>>> import numpy as np
>>> from numpy import linalg as LA
>>> np.set_printoptions(precision=2, suppress=True, linewidth=100)
>>> def rd(a):
...     return np.round(a, 2) + 0
... 
>>> A2 = np.array([[-1.0, 0.4],
...     [-0.3, 1.0],
...     [0.0, -2.0],
...     [-0.2, -1.4],
...     [-1.4, 0.2],
...     [-0.9, 1.3],
...     [0.8, 1.5]])
>>> basis = np.array([[-0.1, 1.0, -0.4], [0.2, 0.6, 0.0]])
>>> J = A2 @ basis
>>> print(rd(J))
[[ 0.18 -0.76  0.4 ]
 [ 0.23  0.3   0.12]
 [-0.4  -1.2   0.  ]
 [-0.26 -1.04  0.08]
 [ 0.18 -1.28  0.56]
 [ 0.35 -0.12  0.36]
 [ 0.22  1.7  -0.32]]
>>> # rank 2
>>> Uu, s, Vh = LA.svd(J)
>>> print(np.argmax(s[:-1] / (s[1:] + 1e-6)) + 1)
2
>>> A2 = Uu[:, :2] @ np.diag(s[:2]) @ Vh[:2]
>>> print(LA.matrix_rank(A2))
2
>>> print(rd(LA.norm(J - A2, 2)), rd(s[2]))
0.0 0.0
>>> print(LA.matrix_rank(J, rtol=0.05))
2
>>> r = LA.matrix_rank(J)
>>> print(r)
2
>>> null = LA.svd(J)[2][r:].T
>>> print([int(LA.matrix_rank(J[:, :j + 1])) for j in range(3)])
[1, 2, 2]
>>> print(null.shape)
(3, 1)
>>> print(rd(null @ null.T))
[[ 0.44 -0.15 -0.47]
 [-0.15  0.05  0.16]
 [-0.47  0.16  0.51]]
>>> print(np.allclose(J @ null, 0))
True
>>> print(LA.matrix_rank(J.T @ J), LA.matrix_rank(J @ J.T))
2 2
>>> A2 = J / LA.norm(J, axis=1, keepdims=True)
>>> cov = A2 @ A2.T
>>> print(np.argwhere(np.triu(np.abs(cov) > 0.95, 1)))
[[0 4]
 [2 3]
 [2 6]
 [3 6]]
>>> print((np.abs(cov) > 0.9).astype(int))
[[1 0 0 0 1 0 1]
 [0 1 1 0 0 0 0]
 [0 1 1 1 0 0 1]
 [0 0 1 1 0 0 1]
 [1 0 0 0 1 0 1]
 [0 0 0 0 0 1 0]
 [1 0 1 1 1 0 1]]
>>> print(rd(cov[6]))
[-0.9   0.76 -0.96 -0.99 -0.94 -0.27  1.  ]
>>> print((cov - 2 * np.eye(7)).round(6).argmax(axis=1))
[4 6 3 2 0 0 1]
>>> Uu, s, Vh = LA.svd(J)
>>> vecs = Vh[:(s > 1e-8).sum()]
>>> rng = np.random.default_rng(14115)
>>> vec = J[3] + 4 * J[6] + rng.integers(2) * np.eye(3)[0]
>>> print(rd(vec))
[ 0.62  5.76 -1.2 ]
>>> print(rd(np.diag(vecs.T @ vecs)))
[0.56 0.95 0.49]
>>> print(LA.matrix_rank(np.vstack([J, vec])))
2
>>> print(rd(LA.norm(vec - vecs.T @ vecs @ vec)))
0.0
>>> print(rd(vecs.T @ vecs))
[[ 0.56  0.15  0.47]
 [ 0.15  0.95 -0.16]
 [ 0.47 -0.16  0.49]]
>>> print(np.allclose(vecs.T @ vecs @ vec, vec))
True
>>> labels = rng.integers(0, 2, 2)
>>> feats = np.triu((labels[:, None] == labels) & (rng.random((2, 2)) < 0.8), 1).astype(int)
>>> feats += feats.T
>>> print(feats)
[[0 0]
 [0 0]]
>>> print(rd(J @ LA.pinv(J) @ J))
[[ 0.18 -0.76  0.4 ]
 [ 0.23  0.3   0.12]
 [-0.4  -1.2   0.  ]
 [-0.26 -1.04  0.08]
 [ 0.18 -1.28  0.56]
 [ 0.35 -0.12  0.36]
 [ 0.22  1.7  -0.32]]
>>> print(np.abs(np.diag(LA.qr(J)[1])) > 1e-9)
[ True  True False]
>>> print(np.allclose(J[:-1].T @ LA.lstsq(J[:-1].T, J[-1])[0], J[-1]))
True
>>> w1 = np.array([[1, 3, -1, 2, 0, 0], [1, 0, -2, 3, -1, -3], [-3, 2, 2, 0, 3, 1]])
>>> coef = np.array([1, 1, 0, 1, 2, 1])
>>> H = np.maximum(J @ w1 + coef, 0)
>>> print(rd((H > 0).mean(axis=0)))
[0.43 0.86 0.71 0.43 0.86 0.86]
>>> print((H > 0).astype(int))
[[0 1 1 0 1 1]
 [1 1 0 1 1 1]
 [0 0 1 0 1 1]
 [0 1 1 0 1 1]
 [0 1 1 0 1 1]
 [1 1 1 1 1 1]
 [1 1 0 1 0 0]]
>>> basis = np.array([[2, 1], [2, 2], [2, 2], [3, 0], [1, 0], [3, 1]])
>>> print(w1 @ basis)
[[12  5]
 [-3 -6]
 [ 8  6]]
>>> A2 = J + rng.integers(-2, 3, (7, 2)) @ rng.integers(-2, 3, (2, 3))
>>> print(rd(A2))
[[-3.82 -0.76 -2.6 ]
 [ 4.23  0.3   3.12]
 [-5.4  -1.2   0.  ]
 [-4.26 -1.04  2.08]
 [ 1.18 -1.28 -2.44]
 [ 1.35 -0.12 -2.64]
 [ 2.22  1.7  -1.32]]
>>> print(rd(LA.svd(A2 - J, compute_uv=False)))
[8.98 6.28 0.  ]
>>> print(np.abs(A2 - J).sum(axis=1))
[7. 7. 5. 6. 4. 4. 3.]
